>>> import numpy as np
>>> import numpy.linalg as la
>>> np.set_printoptions(suppress=True, linewidth=120)
>>> mat = np.load("mat.npy")
>>> print(mat)
[[0 0 0 0 0 0 1 0 0 1]
 [0 0 0 0 0 0 0 1 0 0]
 [0 0 0 1 1 1 0 0 0 0]
 [0 0 1 0 1 1 0 0 0 0]
 [0 0 1 1 0 1 0 0 0 0]
 [0 0 1 1 1 0 0 0 0 0]
 [1 0 0 0 0 0 0 0 1 1]
 [0 1 0 0 0 0 0 0 0 0]
 [0 0 0 0 0 0 1 0 0 0]
 [1 0 0 0 0 0 1 0 0 0]]
>>> assert mat == mat.T
Traceback (most recent call last):
  File "<python-input-5>", line 1, in <module>
    assert mat == mat.T
           ^^^^^^^^^^^^
ValueError: The truth value of an array with more than one element is ambiguous. Use a.any() or a.all()
>>> print(np.allclose(mat, mat.T))
True
>>> print(round(float(np.abs(la.eigvals(mat)).max()), 1))
3.0
>>> print(np.round(la.det(mat), 1))
3.0
>>> print(mat @ mat)
[[2 0 0 0 0 0 1 0 1 1]
 [0 1 0 0 0 0 0 0 0 0]
 [0 0 3 2 2 2 0 0 0 0]
 [0 0 2 3 2 2 0 0 0 0]
 [0 0 2 2 3 2 0 0 0 0]
 [0 0 2 2 2 3 0 0 0 0]
 [1 0 0 0 0 0 3 0 0 1]
 [0 0 0 0 0 0 0 1 0 0]
 [1 0 0 0 0 0 0 0 1 1]
 [1 0 0 0 0 0 1 0 1 2]]
>>> print(np.round(np.sort(np.abs(la.eigvals(mat))), 1))
[0.3 1.  1.  1.  1.  1.  1.  1.5 2.2 3. ]
>>> print(la.matrix_power(mat, 4))
[[ 7  0  0  0  0  0  6  0  4  6]
 [ 0  1  0  0  0  0  0  0  0  0]
 [ 0  0 21 20 20 20  0  0  0  0]
 [ 0  0 20 21 20 20  0  0  0  0]
 [ 0  0 20 20 21 20  0  0  0  0]
 [ 0  0 20 20 20 21  0  0  0  0]
 [ 6  0  0  0  0  0 11  0  2  6]
 [ 0  0  0  0  0  0  0  1  0  0]
 [ 4  0  0  0  0  0  2  0  3  4]
 [ 6  0  0  0  0  0  6  0  4  7]]
>>> print((mat + mat.T) / 2)
[[0. 0. 0. 0. 0. 0. 1. 0. 0. 1.]
 [0. 0. 0. 0. 0. 0. 0. 1. 0. 0.]
 [0. 0. 0. 1. 1. 1. 0. 0. 0. 0.]
 [0. 0. 1. 0. 1. 1. 0. 0. 0. 0.]
 [0. 0. 1. 1. 0. 1. 0. 0. 0. 0.]
 [0. 0. 1. 1. 1. 0. 0. 0. 0. 0.]
 [1. 0. 0. 0. 0. 0. 0. 0. 1. 1.]
 [0. 1. 0. 0. 0. 0. 0. 0. 0. 0.]
 [0. 0. 0. 0. 0. 0. 1. 0. 0. 0.]
 [1. 0. 0. 0. 0. 0. 1. 0. 0. 0.]]
>>> ev, vecs = la.eigh(mat)
>>> print(np.round(la.eigvalsh(mat @ mat), 1))
[0.1 1.  1.  1.  1.  1.  1.  2.2 4.7 9. ]
>>> print(np.round(vecs.T @ vecs, 1) + 0)
[[1. 0. 0. 0. 0. 0. 0. 0. 0. 0.]
 [0. 1. 0. 0. 0. 0. 0. 0. 0. 0.]
 [0. 0. 1. 0. 0. 0. 0. 0. 0. 0.]
 [0. 0. 0. 1. 0. 0. 0. 0. 0. 0.]
 [0. 0. 0. 0. 1. 0. 0. 0. 0. 0.]
 [0. 0. 0. 0. 0. 1. 0. 0. 0. 0.]
 [0. 0. 0. 0. 0. 0. 1. 0. 0. 0.]
 [0. 0. 0. 0. 0. 0. 0. 1. 0. 0.]
 [0. 0. 0. 0. 0. 0. 0. 0. 1. 0.]
 [0. 0. 0. 0. 0. 0. 0. 0. 0. 1.]]
>>> print(np.round(np.abs(vecs[:, -1]), 1) + 0)
[0.  0.  0.5 0.5 0.5 0.5 0.  0.  0.  0. ]
>>> print((ev > 1e-8).sum(), (ev < -1e-8).sum())
4 6
>>> print(np.round(vecs.T @ mat @ vecs, 1) + 0)
[[-1.5  0.   0.   0.   0.   0.   0.   0.   0.   0. ]
 [ 0.  -1.   0.   0.   0.   0.   0.   0.   0.   0. ]
 [ 0.   0.  -1.   0.   0.   0.   0.   0.   0.   0. ]
 [ 0.   0.   0.  -1.   0.   0.   0.   0.   0.   0. ]
 [ 0.   0.   0.   0.  -1.   0.   0.   0.   0.   0. ]
 [ 0.   0.   0.   0.   0.  -1.   0.   0.   0.   0. ]
 [ 0.   0.   0.   0.   0.   0.   0.3  0.   0.   0. ]
 [ 0.   0.   0.   0.   0.   0.   0.   1.   0.   0. ]
 [ 0.   0.   0.   0.   0.   0.   0.   0.   2.2  0. ]
 [ 0.   0.   0.   0.   0.   0.   0.   0.   0.   3. ]]
>>> print(np.round(la.eigvalsh(mat + 2 * np.eye(10)), 1))
[0.5 1.  1.  1.  1.  1.  2.3 3.  4.2 5. ]
>>> print(np.round(ev.sum(), 1), np.trace(mat))
0.0 0
>>> print(np.trace(mat @ mat @ mat) // 6)
5
>>> print(mat.sum(axis=0))
[2 1 3 3 3 3 3 1 1 2]
>>> low = np.diag(mat.sum(axis=1)) - mat
>>> print(np.round(la.eigvalsh(low), 1) + 0)
[0. 0. 0. 1. 2. 3. 4. 4. 4. 4.]
>>> print((la.eigvalsh(low) < 1e-8).sum())
3
>>> print(low @ np.ones(10))
[0. 0. 0. 0. 0. 0. 0. 0. 0. 0.]
>>> print(la.matrix_rank(low))
7
>>> data = np.loadtxt("block13.csv", delimiter=",")
>>> print(data)
[[ 0.  2.  2.  1.  0. -1. -2.  2. -2. -1.  2.  0. -3.  3. -3.]
 [-2.  3.  2.  2.  1.  0.  0.  1. -3.  1. -3. -2. -1.  0. -3.]
 [ 0.  2.  2.  1.  0. -1. -2.  2. -2. -1.  2.  0. -3.  3. -3.]
 [ 0.  2. -2. -2. -2. -2. -1. -2.  2.  2.  3.  3.  1.  2.  0.]
 [ 3. -2. -1.  3.  0. -3. -1. -2. -1.  1.  1.  2. -3. -2.  2.]]
>>> t = np.radians(180)
>>> Rm = np.eye(15)
>>> Rm[1, 1] = Rm[13, 13] = np.cos(t)
>>> Rm[1, 13], Rm[13, 1] = -np.sin(t), np.sin(t)
>>> M2 = data @ Rm.T
>>> print(np.round(la.svd(data, compute_uv=False), 1) + 0, np.round(la.svd(M2, compute_uv=False), 1) + 0)
[11.4  8.8  7.4  4.4  0. ] [11.4  8.8  7.4  4.4  0. ]
>>> print(np.round(la.det(Rm), 1), np.trace(Rm))
1.0 11.0
>>> print(np.argsort(-la.norm(data, axis=0).round(6), kind="stable")[:3])
[14 12 10]
>>> print(la.matrix_rank(data, rtol=0.1))
4
>>> U, s, VT = la.svd(data)
>>> vecs = VT[:(s > 1e-8).sum()]
>>> rng = np.random.default_rng(98)
>>> vec = data[3] + 3 * data[4] + rng.integers(2) * np.eye(15)[4]
>>> print(vec)
[  9.  -4.  -5.   7.  -2. -11.  -4.  -8.  -1.   5.   6.   9.  -8.  -4.   6.]
>>> print(np.round(la.norm(vec - vecs.T @ vecs @ vec), 1))
0.0
>>> print(np.allclose(vecs.T @ vecs @ vec, vec))
True
>>> feats = np.loadtxt("data.csv", delimiter=",")
>>> print(feats)
[[-1.  1.  0.  0.  0.  0.  0.  0.  0.]
 [ 0. -1.  1.  0.  0.  0.  0.  0.  0.]
 [ 0.  0. -1.  1.  0.  0.  0.  0.  0.]
 [ 0.  0.  0. -1.  1.  0.  0.  0.  0.]
 [ 0.  0.  0.  0. -1.  1.  0.  0.  0.]
 [ 0.  0.  0.  0.  0. -1.  1.  0.  0.]
 [ 0.  0.  0.  0.  0.  0. -1.  1.  0.]
 [ 0.  0.  0.  0.  0.  0.  0. -1.  1.]
 [ 0.  0.  0.  0.  0.  0.  0.  0. -1.]]
>>> # triangular: eigenvalues sit on the diagonal
>>> u = np.array([-1, -1, -3, 2, -3, -3, 3, -1, 0])
>>> M2 = feats + np.outer(u, np.eye(9)[7])
>>> print(M2)
[[-1.  1.  0.  0.  0.  0.  0. -1.  0.]
 [ 0. -1.  1.  0.  0.  0.  0. -1.  0.]
 [ 0.  0. -1.  1.  0.  0.  0. -3.  0.]
 [ 0.  0.  0. -1.  1.  0.  0.  2.  0.]
 [ 0.  0.  0.  0. -1.  1.  0. -3.  0.]
 [ 0.  0.  0.  0.  0. -1.  1. -3.  0.]
 [ 0.  0.  0.  0.  0.  0. -1.  4.  0.]
 [ 0.  0.  0.  0.  0.  0.  0. -2.  1.]
 [ 0.  0.  0.  0.  0.  0.  0.  0. -1.]]
>>> print(round(la.det(M2) / la.det(feats), 1), round(1 + la.solve(feats, u)[7], 1))
2.0 2.0
